$ python3 -q
>>> import numpy as np
>>> np.set_printoptions(precision=2, suppress=True, linewidth=200)
>>> K = np.load("a.npy")
>>> print(K)
[[ 0  1  2  3  0  0]
 [ 0  1  1  3  0  2]
 [ 0 -1  0 -3  0 -4]]
>>> left, sv, VT = np.linalg.svd(K)
>>> vecs = VT[:(sv > 1e-8).sum()]
>>> rng = np.random.default_rng(911)
>>> x = K[1] + 3 * K[0] + rng.integers(2) * np.eye(6)[4]
>>> print(x)
[ 0.  4.  7. 12.  1.  2.]
>>> print(np.round(np.diag(vecs.T @ vecs), 2) + 0)
[0.   0.08 0.39 0.68 0.   0.85]
>>> print(np.allclose(vecs.T @ vecs @ x, x))
False
>>> print(np.round(vecs.T @ vecs, 2) + 0)
[[ 0.    0.    0.    0.    0.    0.  ]
 [ 0.    0.08  0.12  0.23  0.    0.06]
 [ 0.    0.12  0.39  0.36  0.   -0.3 ]
 [ 0.    0.23  0.36  0.68  0.    0.18]
 [ 0.    0.    0.    0.    0.    0.  ]
 [ 0.    0.06 -0.3   0.18  0.    0.85]]
>>> print(round(float(np.linalg.norm(x - vecs.T @ vecs @ x)), 2))
1.0
>>> print(np.linalg.matrix_rank(np.vstack([K, x])))
3
>>> x = np.array([4, 2, 3, 4, 3, 5])
>>> print(K @ x)
[ 20  27 -34]
>>> print(K @ np.ones(6))
[ 6.  7. -8.]
>>> print(np.linalg.norm(K @ x) <= np.linalg.norm(K, 2) * np.linalg.norm(x) + 1e-9)
True
>>> print((K @ x).argmax())
1
>>> print(np.sign((K @ x).round(6)))
[ 1  1 -1]
>>> left, sv, VT = np.linalg.svd(K)
>>> print(sv.round(2) + 0)
[6.82 2.92 0.  ]
>>> print(np.argmax(sv[:-1] / (sv[1:] + 1e-6)) + 1)
2
>>> M2 = left[:, :2] @ np.diag(sv[:2]) @ VT[:2]
>>> print(np.linalg.matrix_rank(K, rtol=0.05))
2
>>> print(np.round(np.abs(K - M2).max(), 2))
0.0
>>> print(np.round(np.linalg.norm(K - M2, 2), 2), np.round(sv[2], 2))
0.0 0.0
>>> x = np.array([3, 5, 3, 4, 4, 0])
>>> h1 = np.maximum(K @ x, 0)
>>> print(K * (h1 > 1e-9)[:, None])
[[0 1 2 3 0 0]
 [0 1 1 3 0 2]
 [0 0 0 0 0 0]]
>>> print(np.maximum(K @ x, 0) - np.maximum(-K @ x, 0))
[ 23  20 -17]
>>> print(np.tanh(K @ x))
[ 1.  1. -1.]
>>> print(np.maximum(K @ (3 * x), 0))
[69 60  0]
